% ipython --no-banner

In [1]: import numpy as np

In [2]: np.set_printoptions(precision=2, suppress=True, linewidth=140, floatmode="fixed")

In [3]: W0 = np.load("block0.npy")

In [4]: print(W0)
[[1 0 0]
 [3 2 0]
 [3 0 0]]

In [5]: print(np.linalg.cond(W0) > 100)
True

In [6]: print(round(np.linalg.norm(W0, 2) / np.linalg.norm(W0), 2))
0.96

In [7]: print(np.argsort(-np.linalg.norm(W0, axis=0).round(6), kind="stable")[:3])
[0 1 2]

In [8]: print(round(float(np.trace(np.linalg.pinv(W0) @ W0)), 2))
2.0

In [9]: print(np.abs(np.diag(np.linalg.qr(W0)[1])) > 1e-9)
[ True  True False]

In [10]: Uu, sigma, VT = np.linalg.svd(W0, full_matrices=False)

In [11]: print(np.abs(Uu[:, 0]).round(6).argmax())
1

In [12]: print(np.round(Uu.T @ W0 @ VT.T, 2) + 0)
[[4.59 0.00 0.00]
 [0.00 1.38 0.00]
 [0.00 0.00 0.00]]

In [13]: print(sigma)
[4.59 1.38 0.00]

In [14]: print(np.round(np.sqrt((sigma ** 2).sum()), 2), round(np.linalg.norm(W0), 2))
4.8 4.8

In [15]: print(np.cumsum(sigma ** 2) / np.sum(sigma ** 2))
[0.92 1.00 1.00]

In [16]: print(np.round(VT @ VT.T, 2) + 0)
[[1.00 0.00 0.00]
 [0.00 1.00 0.00]
 [0.00 0.00 1.00]]

In [17]: print((sigma > 1e-8).sum())
2

In [18]: print(np.allclose(Uu * sigma @ VT, W0))
True

In [19]: data = np.load("run19.npy")

In [20]: print(data)
[[ 1.22 -0.38 -2.64 -0.65]
 [-1.67  1.58 -0.55 -1.85]
 [ 1.97  0.43  1.29 -1.80]
 [-0.91 -2.48  0.28 -1.39]]

In [21]: print(round(np.linalg.det(W0), 2))
0.0

In [22]: print(np.trace(W0))
3

In [23]: print(round(float(np.abs(np.linalg.eigvals(W0)).max()), 2))
2.0

In [24]: r0 = np.array([-5, -1, -3, -5])

In [25]: B = data + np.outer(r0, np.eye(4)[2])

In [26]: print(np.linalg.matrix_rank(B - data))
1

In [27]: r0, r1 = data[3], data[0]

In [28]: print(r0 @ r0)
9.0

In [29]: p = (r0 @ r1) / (r0 @ r0) * r0

In [30]: print(p.round(2) + 0)
[0.00 0.00 0.00 0.00]

In [31]: print(round(np.linalg.norm(r0 + r1) ** 2 + np.linalg.norm(r0 - r1) ** 2, 2))
36.0

In [32]: print(np.linalg.matrix_rank(np.outer(r0, r1)))
1

In [33]: print(round(float((r1 - p) @ r0), 2))
-0.0

In [34]: E = np.array([[0, 0, 4], [0, -3, -1], [0, 1, 0], [0, 0, 0]])

In [35]: # looks like rank 2

In [36]: Uu, sigma, VT = np.linalg.svd(E)

In [37]: vecs = VT[:(sigma > 1e-8).sum()]

In [38]: rng = np.random.default_rng(8570)

In [39]: x = E[0] + 4 * E[2] + rng.integers(2) * np.eye(3)[1]

In [40]: print(x)
[0.00 5.00 4.00]

In [41]: print(np.allclose(vecs.T @ vecs @ x, x))
True

In [42]: print(round(np.linalg.norm(x - vecs.T @ vecs @ x), 2))
0.0

In [43]: print(np.abs(np.diag(np.linalg.qr(E)[1])) > 1e-9)
[False  True  True]

In [44]: print(np.allclose(E[:-1].T @ np.linalg.lstsq(E[:-1].T, E[-1])[0], E[-1]))
True

In [45]: print(np.round(E @ np.linalg.pinv(E) @ E, 2) + 0)
[[ 0.00  0.00  4.00]
 [ 0.00 -3.00 -1.00]
 [ 0.00  1.00  0.00]
 [ 0.00  0.00  0.00]]

In [46]: print(E.sum(axis=0))
[ 0 -2  3]

In [47]: print(np.abs(E).max())
4

In [48]: print(E.shape)
(4, 3)

In [49]: print(np.diff(E, axis=0))
[[ 0 -3 -5]
 [ 0  4  1]
 [ 0 -1  0]]

In [50]: ang = np.radians(45)

In [51]: r_ = np.eye(3)

In [52]: r_[1, 1] = r_[0, 0] = np.cos(ang)

In [53]: r_[1, 0], r_[0, 1] = -np.sin(ang), np.sin(ang)

In [54]: print(r_)
[[ 0.71  0.71  0.00]
 [-0.71  0.71  0.00]
 [ 0.00  0.00  1.00]]

In [55]: B = E @ r_.T

In [56]: print(np.abs(B - E).max(axis=0))
[2.12 0.88 0.00]

In [57]: print(B)
[[ 0.00  0.00  4.00]
 [-2.12 -2.12 -1.00]
 [ 0.71  0.71  0.00]
 [ 0.00  0.00  0.00]]

In [58]: print(np.linalg.svd(E, compute_uv=False), np.round(np.linalg.svd(B, compute_uv=False), 2) + 0)
[4.26 2.98 0.00] [4.26 2.98 0.00]

In [59]: print(np.allclose(E @ E.T, B @ B.T))
True

In [60]: A = np.load("sample10.npy")

In [61]: print(A)
[[ 1 -1  1 -1  1 -1  1 -1]
 [ 1 -1  1 -1 -1  1 -1  1]]

In [62]: B = A / np.linalg.norm(A, axis=1, keepdims=True)

In [63]: G = B @ B.T

In [64]: print(G.round(2) + 0)
[[1.00 0.00]
 [0.00 1.00]]

In [65]: print((G - 2 * np.eye(2)).round(6).argmax(axis=1))
[1 0]

In [66]: print(np.linalg.norm(B, axis=1))
[1.00 1.00]

In [67]: print(G[1].round(2) + 0)
[0.00 1.00]

In [68]: Uu, sigma, VT = np.linalg.svd(W0)

In [69]: vecs = VT[:(sigma > 1e-8).sum()]

In [70]: x = W0[2] + 2 * W0[1] + rng.integers(2) * np.eye(3)[2]

In [71]: print(x)
[9.00 4.00 1.00]

In [72]: print(round(np.linalg.norm(x - vecs.T @ vecs @ x), 2))
1.0

In [73]: print(np.diag(vecs.T @ vecs))
[1.00 1.00 0.00]

In [74]: print(np.round(vecs.T @ vecs, 2) + 0)
[[1.00 0.00 0.00]
 [0.00 1.00 0.00]
 [0.00 0.00 0.00]]

In [75]: print(np.linalg.matrix_rank(np.vstack([W0, x])))
3

In [76]: print(np.allclose(vecs.T @ vecs @ x, x))
False

In [77]: z = rng.integers(0, 2, 4)

In [78]: K = np.triu((z[:, None] == z) & (rng.random((4, 4)) < 0.8), 1).astype(int)

In [79]: K += K.T

In [80]: print(K)
[[0 1 0 0]
 [1 0 0 0]
 [0 0 0 1]
 [0 0 1 0]]

In [81]: w, vecs = np.linalg.eigh(K)

In [82]: print((w > 1e-8).sum(), (w < -1e-8).sum())
2 2

In [83]: print(np.linalg.svd(K, compute_uv=False))
[1.00 1.00 1.00 1.00]

In [84]: print(np.round(vecs.T @ vecs, 2) + 0)
[[1.00 0.00 0.00 0.00]
 [0.00 1.00 0.00 0.00]
 [0.00 0.00 1.00 0.00]
 [0.00 0.00 0.00 1.00]]

In [85]: print(w.sum(), np.trace(K))
0.0 0

In [86]: print(np.linalg.eigvalsh(K + -1 * np.eye(4)))
[-2.00 -2.00  0.00  0.00]

In [87]: print(np.unique(w.round(6) + 0, return_counts=True)[1])
[2 2]

In [88]: x = np.array([-2, 1, -3, -3])

In [89]: print(round(np.linalg.det(K), 2))
1.0

In [90]: print(round(float(np.linalg.norm(x)), 2), round(np.linalg.norm(K @ x), 2))
4.8 4.8

In [91]: print([p for p in range(1, 25) if np.allclose(np.linalg.matrix_power(K, p), np.eye(4))])
[2, 4, 6, 8, 10, 12, 14, 16, 18, 20, 22, 24]

In [92]: print(np.linalg.svd(K, compute_uv=False))
[1.00 1.00 1.00 1.00]

In [93]: print(K.T @ K)
[[1 0 0 0]
 [0 1 0 0]
 [0 0 1 0]
 [0 0 0 1]]

In [94]: print(K[:, 1] @ K[:, 3])
0

In [95]: print(np.linalg.pinv(K))
[[0.00 1.00 0.00 0.00]
 [1.00 0.00 0.00 0.00]
 [0.00 0.00 0.00 1.00]
 [0.00 0.00 1.00 0.00]]

In [96]: print(np.linalg.norm(K, axis=0))
[1.00 1.00 1.00 1.00]

In [97]: r0 = np.array([-5, 4, 3, 3]) + 0.5

In [98]: J = np.eye(4) - 2 * np.outer(r0, r0) / (r0 @ r0)

In [99]: print(J)
[[ 0.38  0.62  0.48  0.48]
 [ 0.62  0.38 -0.48 -0.48]
 [ 0.48 -0.48  0.62 -0.38]
 [ 0.48 -0.48 -0.38  0.62]]

In [100]: x = np.array([0, 2, 3, 1])

In [101]: print((J * x).sum(axis=1))
[ 3.18 -1.18  0.52 -1.48]

In [102]: print(np.einsum("ij,j->i", J, x))
[ 3.18 -1.18  0.52 -1.48]

In [103]: print((J @ x).argmax())
0

In [104]: print(J * x)
[[ 0.00  1.25  1.45  0.48]
 [ 0.00  0.75 -1.45 -0.48]
 [ 0.00 -0.97  1.87 -0.38]
 [ 0.00 -0.97 -1.13  0.62]]

In [105]: print(np.linalg.norm(J @ x) <= np.linalg.norm(J, 2) * np.linalg.norm(x) + 1e-9)
True

In [106]: print(J @ (2 * x))
[ 6.37 -2.37  1.05 -2.95]

In [107]: feats = np.loadtxt("out4.csv", delimiter=",")

In [108]: print(feats)
[[-1.72  0.58 -1.87  1.48]
 [ 0.23 -0.11 -2.00 -2.22]
 [-0.46  2.78  0.67 -0.78]
 [ 2.41  0.96 -1.02  1.12]]

In [109]: x = np.array([3, 1, -3, -1])

In [110]: y = feats @ x

In [111]: print(y)
[-0.43  8.80  0.19 10.12]

In [112]: print(np.linalg.solve(feats, 4 * y))
[ 12.00   4.00 -12.00  -4.00]

In [113]: print(np.round(np.linalg.solve(feats.T, feats[2]), 2) + 0)
[0.00 0.00 1.00 0.00]

In [114]: print(np.linalg.solve(feats, y + feats[:, 0]))
[ 4.00  1.00 -3.00 -1.00]

In [115]: print(np.round(np.linalg.solve(feats, feats[:, 2]), 2) + 0)
[0.00 0.00 1.00 0.00]

In [116]: z = rng.permutation(4)

In [117]: B = feats[:, z] * rng.choice([-1, 1], 4)

In [118]: print(B)
[[-1.87 -0.58 -1.48 -1.72]
 [-2.00  0.11  2.22  0.23]
 [ 0.67 -2.78  0.78 -0.46]
 [-1.02 -0.96 -1.12  2.41]]

In [119]: Uu, _, VT = np.linalg.svd(feats.T @ B)

In [120]: print(z)
[2 1 3 0]

In [121]: print(np.round(np.linalg.lstsq(feats, B)[0], 2) + 0)
[[ 0.00  0.00  0.00  1.00]
 [ 0.00 -1.00  0.00  0.00]
 [ 1.00  0.00  0.00  0.00]
 [ 0.00  0.00 -1.00  0.00]]

In [122]: r0 = np.array([2, 1, 0, 2])

In [123]: B = J + np.outer(r0, np.eye(4)[1])

In [124]: print(round(np.linalg.det(B) / np.linalg.det(J), 2), round(1 + np.linalg.solve(J, r0)[1], 2))
1.65 1.65

In [125]: print(np.linalg.matrix_rank(B - J))
1

In [126]: z = rng.permutation(4)

In [127]: print(z)
[3 2 0 1]

In [128]: B = feats[z][:, z]

In [129]: print(B)
[[ 1.12 -1.02  2.41  0.96]
 [-0.78  0.67 -0.46  2.78]
 [ 1.48 -1.87 -1.72  0.58]
 [-2.22 -2.00  0.23 -0.11]]

In [130]: print(np.allclose(B, feats))
False

In [131]: print(round(np.linalg.det(B), 2), round(np.linalg.det(feats[z]), 2))
-81.0 81.0

In [132]: print(np.sort(np.abs(np.linalg.eigvals(B))))
[3.00 3.00 3.00 3.00]

In [133]: print(np.diag(B))
[ 1.12  0.67 -1.72 -0.11]

In [134]: F = np.load("x.npy")

In [135]: print(F)
[[-0.48 -0.68  1.68]
 [-1.45 -0.03  1.03]
 [ 3.51 -3.34  4.34]
 [-2.30  0.53  0.47]
 [-2.48  0.66  0.34]
 [ 2.22 -2.48  3.48]
 [-3.22  1.15 -0.15]
 [ 2.10 -2.40  3.40]
 [-1.69  0.12  0.88]
 [-2.63  0.75  0.25]
 [ 1.70 -2.13  3.13]
 [ 5.40 -4.60  5.60]
 [ 1.17 -1.78  2.78]
 [-1.65  0.10  0.90]
 [-1.94  0.29  0.71]
 [-0.33 -0.78  1.78]
 [-3.33  1.22 -0.22]
 [-4.31  1.87 -0.87]
 [ 2.97 -2.98  3.98]
 [ 4.22 -3.81  4.81]
 [-1.47 -0.02  1.02]
 [-1.90  0.27  0.73]
 [-0.82 -0.45  1.45]]

In [136]: print(np.round(np.linalg.norm(F, 2) / np.linalg.norm(F), 2))
0.92

In [137]: print(np.linalg.matrix_rank(F, rtol=0.1))
2

In [138]: print(np.linalg.cond(F) > 100)
True

In [139]: print([round(float(x), 2) for x in np.linalg.svd(F, compute_uv=False)[:3]])
[18.09, 7.73, 0.0]

In [140]: Xc = F - F.mean(axis=0)

In [141]: vecs = np.linalg.svd(Xc)[2][:2]

In [142]: B = Xc - Xc @ vecs.T @ vecs

In [143]: print(np.round(B.std(axis=0), 2) + 0)
[0.00 0.00 0.00]

In [144]: print(np.round((Xc @ vecs.T).std(axis=0), 2) + 0)
[3.58 0.00]

In [145]: print(np.round(np.cov(Xc @ vecs.T, rowvar=False), 2) + 0)
[[13.42  0.00]
 [ 0.00  0.00]]

In [146]: print(np.linalg.norm(B, axis=1).round(6).argmax())
0

In [147]: B = J + rng.integers(-2, 3, (4, 1)) @ rng.integers(-2, 3, (1, 4))

In [148]: print(B)
[[4.38 4.62 2.48 4.48]
 [2.62 2.38 0.52 1.52]
 [4.48 3.52 2.62 3.62]
 [2.48 1.52 0.62 2.62]]

In [149]: print(np.round(np.linalg.svd(B - J, compute_uv=False), 2) + 0)
[11.40  0.00  0.00  0.00]

In [150]: print(np.abs(B - J).sum(axis=1))
[14.00  7.00 14.00  7.00]

In [151]: W = np.array([[-7, 3, -8, -7], [5, 4, 3, -6], [-3, -9, 5, 5]])

In [152]: coef = np.array([8, 8, 3, 7])

In [153]: hid = np.maximum(F @ W + coef, 0)

In [154]: print(np.linalg.matrix_rank(hid))
4

In [155]: print((hid > 0).mean(axis=0))
[0.65 0.22 0.70 1.00]

In [156]: print((hid > 0).astype(int))
[[1 0 1 1]
 [1 0 1 1]
 [0 0 0 1]
 [1 0 1 1]
 [1 1 1 1]
 [0 0 0 1]
 [1 1 1 1]
 [0 0 0 1]
 [1 0 1 1]
 [1 1 1 1]
 [0 0 0 1]
 [0 0 0 1]
 [0 0 1 1]
 [1 0 1 1]
 [1 0 1 1]
 [1 0 1 1]
 [1 1 1 1]
 [1 1 1 1]
 [0 0 0 1]
 [0 0 0 1]
 [1 0 1 1]
 [1 0 1 1]
 [1 0 1 1]]

In [157]: Z = np.array([[-3, 0], [2, 1], [2, -3], [1, 2]])

In [158]: print((hid @ Z).round(6).argmax(axis=1))
[0 0 1 0 0 1 0 1 0 0 1 1 1 0 0 0 0 0 1 1 0 0 0]

In [159]: print(W @ Z)
[[  4  13]
 [ -7 -17]
 [  6 -14]]
